% python3 -q
>>> import numpy as np
>>> import numpy.linalg as la
>>> np.set_printoptions(precision=3, suppress=True, linewidth=100, sign=" ")
>>> W0 = np.loadtxt("run7.csv", delimiter=",")
>>> print(W0)
[[ 0.  0.  2.  2.]
 [ 0.  0.  0.  6.]
 [ 4.  4. -2. -2.]
 [ 0. 12.  0. -6.]]
>>> T = np.stack([W0, -3 * W0, W0[::-1]])
>>> print(T.shape)
(3, 4, 4)
>>> print(la.matrix_rank(T))
[ 4  4  4]
>>> print(np.einsum("bij,cij->bc", T, T))
[[ 264. -792.  -48.]
 [-792. 2376.  144.]
 [ -48.  144.  264.]]
>>> rng = np.random.default_rng(4938)
>>> lab = rng.permutation(4)
>>> print(lab)
[ 1  3  2  0]
>>> other = W0[lab][:, lab]
>>> print(round(float(la.det(other)), 3), round(float(la.det(W0[lab])), 3))
576.0 576.0
>>> print(np.sort(np.abs(la.eigvals(other))))
[  2.   4.   6.  12.]
>>> other = np.array([[-2, -1, 2], [2, 1, 1], [1, -1, 0], [2, -1, -2]])
>>> print(np.einsum("ij->j", W0))
[  4.  16.   0.   0.]
>>> print(la.matrix_rank(np.vstack([W0, other.T])))
4
>>> print(W0 @ other)
[[  6.  -4.  -4.]
 [ 12.  -6. -12.]
 [ -6.   4.  16.]
 [ 12.  18.  24.]]
>>> print(np.einsum("ij,ij->i", W0, W0))
[   8.   36.   40.  180.]
>>> def softmax(z):
...     e = np.exp(z - z.max(axis=-1, keepdims=True))
...     return e / e.sum(axis=-1, keepdims=True)
... 
>>> print(softmax(W0).sum(axis=1))
[ 1.  1.  1.  1.]
>>> print(softmax(W0[2]))
[ 0.499  0.499  0.001  0.001]
>>> print(np.round(softmax(10 * W0[2]), 3) + 0)
[ 0.5  0.5  0.   0. ]
>>> print(softmax(W0[2] + -3))
[ 0.499  0.499  0.001  0.001]
>>> att = W0 @ W0.T / np.sqrt(4)
>>> print(np.round(softmax(att + np.triu(np.full(att.shape, -np.inf), 1)), 3) + 0)
[[ 1.  0.  0.  0.]
 [ 0.  1.  0.  0.]
 [ 0.  0.  1.  0.]
 [ 0.  0.  0.  1.]]
>>> print(softmax(att).round(6).argmax(axis=1))
[ 1  1  3  3]
>>> print(np.round(softmax(att)[2] @ W0, 3) + 0)
[ 0. 12.  0. -6.]
>>> q, R = la.qr(W0)
>>> print(q)
[[ 0.  0. -1.  0.]
 [-0.  0.  0. -1.]
 [-1. -0.  0.  0.]
 [-0. -1. -0.  0.]]
>>> print(q.shape, R.shape)
(4, 4) (4, 4)
>>> print(q @ R)
[[ 0.  0.  2.  2.]
 [ 0.  0.  0.  6.]
 [ 4.  4. -2. -2.]
 [ 0. 12.  0. -6.]]
>>> data = np.load("m.npy")
>>> print(data)
[[ 1.     0.5    0.25   0.125  0.062  0.031  0.016  0.008]
 [ 0.5    1.     0.5    0.25   0.125  0.062  0.031  0.016]
 [ 0.25   0.5    1.     0.5    0.25   0.125  0.062  0.031]
 [ 0.125  0.25   0.5    1.     0.5    0.25   0.125  0.062]
 [ 0.062  0.125  0.25   0.5    1.     0.5    0.25   0.125]
 [ 0.031  0.062  0.125  0.25   0.5    1.     0.5    0.25 ]
 [ 0.016  0.031  0.062  0.125  0.25   0.5    1.     0.5  ]
 [ 0.008  0.016  0.031  0.062  0.125  0.25   0.5    1.   ]]
>>> x0 = np.array([0, 1, 0, 1, 1, 2, 0, 2])
>>> y = data @ x0
>>> print(y)
[ 0.765  1.531  1.562  2.374  2.875  3.312  2.406  2.703]
>>> print(np.round(la.solve(data, y), 3) + 0)
[ 0.  1.  0.  1.  1.  2.  0.  2.]
>>> print(np.round(la.solve(data, 3 * y), 3) + 0)
[ 0.  3.  0.  3.  3.  6.  0.  6.]
>>> print(np.round(la.solve(data.T, data[7]), 3) + 0)
[ 0.  0.  0.  0.  0.  0.  0.  1.]
>>> print(np.round(la.solve(data, y + data[:, 3]), 3) + 0)
[ 0.  1.  0.  2.  1.  2.  0.  2.]
>>> other = data / np.sqrt((data ** 2).mean(axis=1, keepdims=True))
>>> print(other[2])
[ 0.551  1.102  2.205  1.102  0.551  0.276  0.137  0.068]
>>> print(la.norm(data, axis=0))
[ 1.155  1.258  1.283  1.288  1.288  1.283  1.258  1.155]
>>> print(np.round(la.norm(data) ** 2 / la.norm(data, 2) ** 2, 3))
1.882
>>> print(round(la.norm(data, "nuc"), 3))
8.0
>>> print(np.round(data[2] @ data[3], 3))
1.322
>>> print(np.round(la.norm(data[2] - data[3]), 3))
0.813
>>> print(la.norm(data, axis=1).argmax())
3
>>> print(round(la.norm(data, 1), 3), np.round(la.norm(data, np.inf), 3))
2.812 2.812
>>> feats = np.loadtxt("layer17.csv", delimiter=",")
>>> print(feats)
[[-2.  1.  2.]
 [ 0.  0. -2.]
 [-1. -2. -1.]
 [-2.  1. -8.]]
>>> hat = feats @ la.solve(feats.T @ feats, feats.T)
>>> print(np.allclose(hat @ hat, hat))
True
>>> print(la.matrix_rank(np.eye(4) - hat))
1
>>> print(hat.round(3) + 0)
[[ 0.963 -0.185  0.     0.037]
 [-0.185  0.074  0.     0.185]
 [ 0.     0.     1.     0.   ]
 [ 0.037  0.185  0.     0.963]]
>>> print(hat @ feats[:, 0])
[-2.  0. -1. -2.]
>>> x0 = np.array([3, -3, 2])
>>> y = feats @ x0
>>> print(y)
[ -5.  -4.   1. -25.]
>>> print(np.round(la.pinv(feats) @ feats, 3) + 0)
[[ 1.  0.  0.]
 [ 0.  1.  0.]
 [ 0.  0.  1.]]
>>> y = y + 0.1 * rng.normal(size=4)
>>> print(y)
[ -5.115  -3.939   1.238 -25.099]
>>> coef, *_ = la.lstsq(feats, y)
>>> print(np.round(feats.T @ (y - feats @ coef), 3) + 0)
[ 0.  0.  0.]
>>> print([round(float(la.norm(la.solve(feats.T @ feats + lam * np.eye(3), feats.T @ y))), 2) for lam in (0, 1, 10, 100)])
[4.76, 4.36, 2.91, 1.2]
>>> print(coef)
[ 3.    -3.117  1.996]
